% python3 -q
>>> import numpy as np
>>> np.set_printoptions(suppress=True, linewidth=100)
>>> M = np.load("test11.npy")
>>> print(M)
[[4. 0.]
 [0. 6.]]
>>> # triangular, det is the product of the diagonal
>>> x0 = np.array([9, 9])
>>> y = M @ x0
>>> print(y)
[36. 54.]
>>> print(np.round(np.linalg.solve(M, 2 * y), 2))
[18. 18.]
>>> print(np.round(np.linalg.solve(M, y), 2))
[9. 9.]
>>> print(np.round(np.linalg.solve(M, y + M[:, 0]), 2))
[10.  9.]
>>> x0 = np.ones(2)
>>> for _ in range(5):
...     x0 = M @ x0
...     x0 /= np.linalg.norm(x0)
...     print(round(x0 @ M @ x0, 2))
... 
5.38
5.67
5.84
5.92
5.97
>>> print(x0.round(2))
[0.13 0.99]
>>> A2 = M / np.linalg.norm(M, axis=1, keepdims=True)
>>> G = A2 @ A2.T
>>> print((np.abs(G) > 0.9).astype(int))
[[1 0]
 [0 1]]
>>> print((G - 2 * np.eye(2)).round(6).argmax(axis=1))
[1 0]
>>> print(np.linalg.matrix_rank(M - M[0, 0] * np.eye(2)))
1
>>> print(np.round(np.linalg.matrix_power(M - np.diag(np.diag(M)), 2), 2))
[[0. 0.]
 [0. 0.]]
>>> print(np.prod(np.diag(M)), round(np.linalg.det(M), 2))
24.0 24.0
>>> rng = np.random.default_rng(112)
>>> J = np.eye(2, dtype=int)[rng.permutation(2)]
>>> print(J)
[[0 1]
 [1 0]]
>>> # row-stochastic, so 1 is an eigenvalue
>>> print(np.all(np.linalg.eigvalsh(J) > 0))
False
>>> E = np.array([[5, 6, 4], [5, 2, 4], [6, 0, 4], [3, 9, 2], [0, 4, 1]])
>>> print(E)
[[5 6 4]
 [5 2 4]
 [6 0 4]
 [3 9 2]
 [0 4 1]]
>>> def softmax(z):
...     e = np.exp(z - z.max(axis=-1, keepdims=True))
...     return e / e.sum(axis=-1, keepdims=True)
... 
>>> print(np.round(softmax(E[1]), 2))
[0.71 0.04 0.26]
>>> print(np.round(softmax(E).sum(axis=1), 2))
[1. 1. 1. 1. 1.]
>>> S = E @ E.T / np.sqrt(3)
>>> print(np.round(softmax(S), 2) + 0)
[[0.5  0.   0.   0.5  0.  ]
 [0.97 0.01 0.02 0.   0.  ]
 [0.03 0.03 0.94 0.   0.  ]
 [0.   0.   0.   1.   0.  ]
 [0.   0.   0.   1.   0.  ]]
>>> X = np.load("mat.npy")
>>> print(X)
[[ 1  0  0]
 [ 3  1  0]
 [-3  3  1]]
>>> x0 = np.array([0, -3, 3])
>>> y = X @ x0
>>> print(y)
[ 0 -3 -6]
>>> print(np.round(np.linalg.solve(X, -3 * y), 2))
[ 0.  9. -9.]
>>> A = np.load("out13.npy")
>>> print(A)
[[  4.22  -6.57 -16.17]
 [  1.15   7.7   10.29]
 [  1.21  -1.45  -2.92]
 [ -5.7   -1.28   1.8 ]
 [-15.34   5.06  19.21]
 [-11.87   4.39  13.76]
 [  1.01  -0.26  -4.53]
 [ -9.3    7.46  18.57]
 [  6.95   5.3    5.94]
 [ 13.81 -11.22 -28.43]
 [ -9.49  10.25  25.68]
 [ -3.21   4.33   7.27]
 [  8.08  -3.55 -10.52]
 [  7.06  -7.55 -17.24]
 [ -2.59   5.54  14.35]
 [  2.35  -4.53  -9.07]]
>>> x0 = np.array([-2, 1, 0])
>>> y = A @ x0
>>> print(np.round(np.linalg.solve(A.T @ A, A.T @ y), 2) + 0)
[-2.  1.  0.]
>>> print(np.round(np.linalg.pinv(A) @ A, 2) + 0)
[[1. 0. 0.]
 [0. 1. 0.]
 [0. 0. 1.]]
>>> y = y + 0.05 * rng.normal(size=16)
>>> print(y.round(2))
[-14.96   5.37  -3.86  10.07  35.85  28.08  -2.27  26.04  -8.49 -38.82  29.18  10.73 -19.75 -21.72
  10.71  -9.3 ]
>>> beta, *_ = np.linalg.lstsq(A, y)
>>> print([round(float(np.linalg.norm(np.linalg.solve(A.T @ A + lam * np.eye(3), A.T @ y))), 2) for lam in (0, 1, 10, 100)])
[2.23, 2.15, 1.84, 1.48]
